$ python3 -q
>>> import numpy as np
>>> from numpy import linalg as LA
>>> np.set_printoptions(suppress=True, linewidth=100)
>>> arr = np.load("out12.npy")
>>> arr
array([[ 0, -1,  7,  7],
       [ 1,  0,  6, -4],
       [-7, -6,  0,  1],
       [-7,  4, -1,  0]])
>>> # skew, so no eigenvalue has a real part
>>> (arr - arr.T) / 2
array([[ 0., -1.,  7.,  7.],
       [ 1.,  0.,  6., -4.],
       [-7., -6.,  0.,  1.],
       [-7.,  4., -1.,  0.]])
>>> LA.matrix_power(arr, 2)
array([[-99, -14, -13,  11],
       [-14, -53,  11,  13],
       [-13,  11, -86, -25],
       [ 11,  13, -25, -66]])
>>> np.round(np.sort(np.abs(LA.eigvals(arr))), 2)
array([ 6.64,  6.64, 10.39, 10.39])
>>> np.round(np.abs(LA.eigvals(arr)).max(), 2)
np.float64(10.39)
>>> LA.determinant(arr)
Traceback (most recent call last):
  File "<python-input-10>", line 1, in <module>
    LA.determinant(arr)
    ^^^^^^^^^^^^^^
AttributeError: module 'numpy.linalg' has no attribute 'determinant'
>>> arr @ arr
array([[-99, -14, -13,  11],
       [-14, -53,  11,  13],
       [-13,  11, -86, -25],
       [ 11,  13, -25, -66]])
>>> f = np.array([2, 1, -2, 0])
>>> A2 = arr + np.outer(f, np.eye(4)[0])
>>> round(LA.det(A2) / LA.det(arr), 2), round(1 + LA.solve(arr, f)[0], 2)
(np.float64(1.1), np.float64(1.1))
>>> LA.matrix_rank(LA.inv(A2) - LA.inv(arr), tol=1e-8)
np.int64(1)
>>> np.round(LA.norm(arr, 1), 2), round(LA.norm(arr, np.inf), 2)
(np.float64(15.0), np.float64(15.0))
>>> round(LA.norm(arr[2] - arr[1]), 2)
np.float64(12.69)
>>> np.round(LA.norm(arr, axis=1), 2)
array([9.95, 7.28, 9.27, 8.12])
>>> x0 = np.array([-2, 0, -3, -1])
>>> target = arr @ x0
>>> target
array([-28, -16,  13,  17])
>>> np.round(LA.solve(arr.T, arr[0]), 2) + 0
array([1., 0., 0., 0.])
>>> np.round(LA.solve(arr, target), 2)
array([-2.,  0., -3., -1.])
>>> A2 = np.array([[-4, 2], [4, -2]])
>>> M = np.block([[np.zeros((2, 2)), A2], [A2.T, np.zeros((2, 2))]])
>>> M
array([[ 0.,  0., -4.,  2.],
       [ 0.,  0.,  4., -2.],
       [-4.,  4.,  0.,  0.],
       [ 2., -2.,  0.,  0.]])
>>> vals, evecs = LA.eigh(M)
>>> x0 = np.array([3, 3, -2, -2])
>>> x0 @ M @ x0 / (x0 @ x0), np.round(vals[0], 2), np.round(vals[-1], 2)
(np.float64(0.0), np.float64(-6.32), np.float64(6.32))
>>> np.round(LA.eigvalsh(M[1:, 1:]), 2)
array([-4.47,  0.  ,  4.47])
>>> np.round(evecs * np.abs(vals) @ evecs.T, 2) + 0
array([[ 3.16, -3.16,  0.  ,  0.  ],
       [-3.16,  3.16,  0.  ,  0.  ],
       [ 0.  ,  0.  ,  5.06, -2.53],
       [ 0.  ,  0.  , -2.53,  1.26]])
>>> np.round(evecs * np.maximum(vals, 0) @ evecs.T, 2)
array([[ 1.58, -1.58, -2.  ,  1.  ],
       [-1.58,  1.58,  2.  , -1.  ],
       [-2.  ,  2.  ,  2.53, -1.26],
       [ 1.  , -1.  , -1.26,  0.63]])
